>>> import numpy as np
>>> import numpy.linalg as la
>>> np.set_printoptions(precision=1, suppress=True, linewidth=140)
>>> def rnd(a):
...     return np.round(a, 1) + 0
... 
>>> M = np.load("dump.npy")
>>> rnd(M)
array([[-0.4,  0.4,  0.1,  0.2, -0.4, -0.2,  0. , -0.4, -0.5],
       [-0.3, -0.5,  0.5,  0.4,  0.1,  0.4, -0.3,  0.1, -0.2],
       [-0.4, -0.3, -0.7,  0.3, -0.1,  0.1, -0.1, -0.2,  0.3],
       [-0.1, -0.2,  0.4, -0.2, -0.7, -0.1,  0.2, -0.1,  0.5],
       [ 0.2,  0.5, -0.2,  0.2, -0.4,  0.5, -0.3,  0.3,  0.1],
       [ 0.2,  0.1,  0.1,  0.8,  0.1, -0.5,  0. ,  0. ,  0.3],
       [ 0.6, -0.2,  0. ,  0. , -0.1,  0.1, -0.3, -0.7,  0. ],
       [ 0.3, -0.3, -0.2,  0.3, -0.3,  0.1,  0.7,  0.1, -0.4],
       [-0.1,  0.3,  0.1,  0.1,  0.4,  0.5,  0.4, -0.4,  0.3]])
>>> x = np.array([-2, -1, 5, 2, 0, -3, -5, 1, 4])
>>> [p for p in range(1, 25) if np.allclose(la.matrix_power(M, p), np.eye(9))]
[]
>>> 9 - la.matrix_rank(M - np.eye(9), tol=1e-8)
np.int64(1)
>>> rnd(la.norm(x)), rnd(la.norm(M @ x))
(np.float64(9.2), np.float64(9.2))
>>> rng = np.random.default_rng(30)
>>> labels = rng.permutation(9)
>>> M2 = M[:, labels] * rng.choice([-1, 1], 9)
>>> rnd(M2)
array([[ 0.4,  0.4, -0.4,  0. ,  0.4, -0.2,  0.5, -0.2, -0.1],
       [-0.5, -0.1, -0.3,  0.3, -0.1,  0.4,  0.2, -0.4, -0.5],
       [-0.3,  0.2, -0.4,  0.1,  0.1,  0.1, -0.3, -0.3,  0.7],
       [-0.2,  0.1, -0.1, -0.2,  0.7, -0.1, -0.5,  0.2, -0.4],
       [ 0.5, -0.3,  0.2,  0.3,  0.4,  0.5, -0.1, -0.2,  0.2],
       [ 0.1,  0. ,  0.2,  0. , -0.1, -0.5, -0.3, -0.8, -0.1],
       [-0.2,  0.7,  0.6,  0.3,  0.1,  0.1,  0. ,  0. ,  0. ],
       [-0.3, -0.1,  0.3, -0.7,  0.3,  0.1,  0.4, -0.3,  0.2],
       [ 0.3,  0.4, -0.1, -0.4, -0.4,  0.5, -0.3, -0.1, -0.1]])
>>> left, _, Vh = la.svd(M.T @ M2)
>>> rnd(la.lstsq(M, M2)[0])
array([[ 0.,  0.,  1.,  0.,  0.,  0.,  0.,  0.,  0.],
       [ 1.,  0.,  0.,  0.,  0.,  0.,  0.,  0.,  0.],
       [ 0.,  0.,  0.,  0.,  0.,  0.,  0.,  0., -1.],
       [ 0.,  0.,  0.,  0.,  0.,  0.,  0., -1.,  0.],
       [ 0.,  0.,  0.,  0., -1.,  0.,  0.,  0.,  0.],
       [ 0.,  0.,  0.,  0.,  0.,  1.,  0.,  0.,  0.],
       [ 0.,  0.,  0., -1.,  0.,  0.,  0.,  0.,  0.],
       [ 0., -1.,  0.,  0.,  0.,  0.,  0.,  0.,  0.],
       [ 0.,  0.,  0.,  0.,  0.,  0., -1.,  0.,  0.]])
>>> labels
array([1, 7, 0, 6, 4, 5, 8, 3, 2])
>>> M2[:, 8] @ M2[:, 0]
np.float64(0.0)
>>> rnd(M2.T @ M2)
array([[1., 0., 0., 0., 0., 0., 0., 0., 0.],
       [0., 1., 0., 0., 0., 0., 0., 0., 0.],
       [0., 0., 1., 0., 0., 0., 0., 0., 0.],
       [0., 0., 0., 1., 0., 0., 0., 0., 0.],
       [0., 0., 0., 0., 1., 0., 0., 0., 0.],
       [0., 0., 0., 0., 0., 1., 0., 0., 0.],
       [0., 0., 0., 0., 0., 0., 1., 0., 0.],
       [0., 0., 0., 0., 0., 0., 0., 1., 0.],
       [0., 0., 0., 0., 0., 0., 0., 0., 1.]])
>>> rnd(la.pinv(M2))
array([[ 0.4, -0.5, -0.3, -0.2,  0.5,  0.1, -0.2, -0.3,  0.3],
       [ 0.4, -0.1,  0.2,  0.1, -0.3,  0. ,  0.7, -0.1,  0.4],
       [-0.4, -0.3, -0.4, -0.1,  0.2,  0.2,  0.6,  0.3, -0.1],
       [ 0. ,  0.3,  0.1, -0.2,  0.3,  0. ,  0.3, -0.7, -0.4],
       [ 0.4, -0.1,  0.1,  0.7,  0.4, -0.1,  0.1,  0.3, -0.4],
       [-0.2,  0.4,  0.1, -0.1,  0.5, -0.5,  0.1,  0.1,  0.5],
       [ 0.5,  0.2, -0.3, -0.5, -0.1, -0.3,  0. ,  0.4, -0.3],
       [-0.2, -0.4, -0.3,  0.2, -0.2, -0.8,  0. , -0.3, -0.1],
       [-0.1, -0.5,  0.7, -0.4,  0.2, -0.1,  0. ,  0.2, -0.1]])
>>> rnd(la.norm(M2, axis=0))
array([1., 1., 1., 1., 1., 1., 1., 1., 1.])
>>> rnd(la.svd(M2, compute_uv=False))
array([1., 1., 1., 1., 1., 1., 1., 1., 1.])
>>> feats = np.load("block9.npy")
>>> feats
array([[-2.,  1.,  0.,  0.,  0.,  0.,  0.,  0.,  0.],
       [ 0., -2.,  1.,  0.,  0.,  0.,  0.,  0.,  0.],
       [ 0.,  0., -2.,  1.,  0.,  0.,  0.,  0.,  0.],
       [ 0.,  0.,  0., -2.,  1.,  0.,  0.,  0.,  0.],
       [ 0.,  0.,  0.,  0., -2.,  1.,  0.,  0.,  0.],
       [ 0.,  0.,  0.,  0.,  0., -2.,  1.,  0.,  0.],
       [ 0.,  0.,  0.,  0.,  0.,  0., -2.,  1.,  0.],
       [ 0.,  0.,  0.,  0.,  0.,  0.,  0., -2.,  1.],
       [ 0.,  0.,  0.,  0.,  0.,  0.,  0.,  0., -2.]])
>>> # triangular, det is the product of the diagonal
>>> M2 = np.array([[-3, 3],
...     [-1, 2],
...     [7, 1],
...     [8, -9],
...     [-9, 0],
...     [-7, 1],
...     [-9, 3],
...     [-4, 0],
...     [-2, 9]])
>>> np.einsum("ij,ij->i", feats, feats)
array([5., 5., 5., 5., 5., 5., 5., 5., 4.])
>>> np.einsum("ij->j", feats)
array([-2., -1., -1., -1., -1., -1., -1., -1., -1.])
>>> np.einsum("ik,kj->ji", feats, M2)
array([[  5.,   9.,  -6., -25.,  11.,   5.,  14.,   6.,   4.],
       [ -4.,  -3., -11.,  18.,   1.,   1.,  -6.,   9., -18.]])
>>> la.matrix_rank(np.vstack([feats, M2.T]))
np.int64(9)
>>> M2.T @ feats.T
array([[  5.,   9.,  -6., -25.,  11.,   5.,  14.,   6.,   4.],
       [ -4.,  -3., -11.,  18.,   1.,   1.,  -6.,   9., -18.]])
>>> np.vstack([feats, M2.T]).shape
(11, 9)
>>> np.einsum("ik,kj->ij", feats, M2)
array([[  5.,  -4.],
       [  9.,  -3.],
       [ -6., -11.],
       [-25.,  18.],
       [ 11.,   1.],
       [  5.,   1.],
       [ 14.,  -6.],
       [  6.,   9.],
       [  4., -18.]])
